$ ipython --no-banner

In [1]: import numpy as np

In [2]: import numpy.linalg as la

In [3]: np.set_printoptions(suppress=True, linewidth=140)

In [4]: def tidy(a):
   ...:     return np.round(a, 2) + 0
   ...: 

In [5]: M = np.array([[9, 4, 2, 5], [4, 10, 8, -6], [2, 8, 12, -6], [5, -6, -6, 11]])

In [6]: M
Out[6]: 
array([[ 9,  4,  2,  5],
       [ 4, 10,  8, -6],
       [ 2,  8, 12, -6],
       [ 5, -6, -6, 11]])

In [7]: U, sigma, Vt = la.svd(M)

In [8]: np.argmax(sigma[:-1] / (sigma[1:] + 1e-6)) + 1
Out[8]: np.int64(3)

In [9]: A2 = U[:, :3] @ np.diag(sigma[:3]) @ Vt[:3]

In [10]: print(tidy(A2))
[[ 9.  4.  2.  5.]
 [ 4. 10.  8. -6.]
 [ 2.  8. 12. -6.]
 [ 5. -6. -6. 11.]]

In [11]: print(la.matrix_rank(A2))
3

In [12]: A2 = M / la.norm(M, axis=1, keepdims=True)

In [13]: C2 = A2 @ A2.T

In [14]: (C2 - 2 * np.eye(4)).round(6).argmax(axis=1)
Out[14]: array([3, 2, 1, 0])

In [15]: print(np.argwhere(np.triu(np.abs(C2) > 0.95, 1)))
[[1 2]]

In [16]: r = la.matrix_rank(M)

In [17]: print(r)
3

In [18]: ns = la.svd(M)[2][r:].T

In [19]: [int(la.matrix_rank(M[:i])) for i in range(1, len(M) + 1)]
Out[19]: [1, 2, 3, 3]

In [20]: tidy(ns[:, 0] / ns[np.abs(ns[:, 0]).round(6).argmax(), 0])
Out[20]: array([ 1., -1.,  0., -1.])

In [21]: tidy(M @ ns)
Out[21]: 
array([[0.],
       [0.],
       [0.],
       [0.]])

In [22]: np.allclose(M @ ns, 0)
Out[22]: True

In [23]: tidy(np.abs(la.eigvals(M)).max())
Out[23]: np.float64(24.47)

In [24]: np.allclose(M, M.T)
Out[24]: True

In [25]: (M + M.T) / 2
Out[25]: 
array([[ 9.,  4.,  2.,  5.],
       [ 4., 10.,  8., -6.],
       [ 2.,  8., 12., -6.],
       [ 5., -6., -6., 11.]])

In [26]: tidy(np.sort(np.abs(la.eigvals(M))))
Out[26]: array([ 0.  ,  3.49, 14.04, 24.47])

In [27]: print(np.allclose(M @ M.T, M.T @ M))
True

In [28]: tidy(la.det(M))
Out[28]: np.float64(0.0)

In [29]: print(np.trace(M))
42

In [30]: print((M - M.T) / 2)
[[0. 0. 0. 0.]
 [0. 0. 0. 0.]
 [0. 0. 0. 0.]
 [0. 0. 0. 0.]]

In [31]: U, sigma, Vt = la.svd(M)

In [32]: vecs = Vt[:(sigma > 1e-8).sum()]

In [33]: rng = np.random.default_rng(78801)

In [34]: x = M[3] + -3 * M[0] + rng.integers(2) * np.eye(4)[3]

In [35]: x
Out[35]: array([-22., -18., -12.,  -3.])

In [36]: np.allclose(vecs.T @ vecs @ x, x)
Out[36]: False

In [37]: print(tidy(vecs.T @ vecs))
[[ 0.67  0.33  0.    0.33]
 [ 0.33  0.67  0.   -0.33]
 [ 0.    0.    1.    0.  ]
 [ 0.33 -0.33  0.    0.67]]

In [38]: print(la.matrix_rank(np.vstack([M, x])))
4
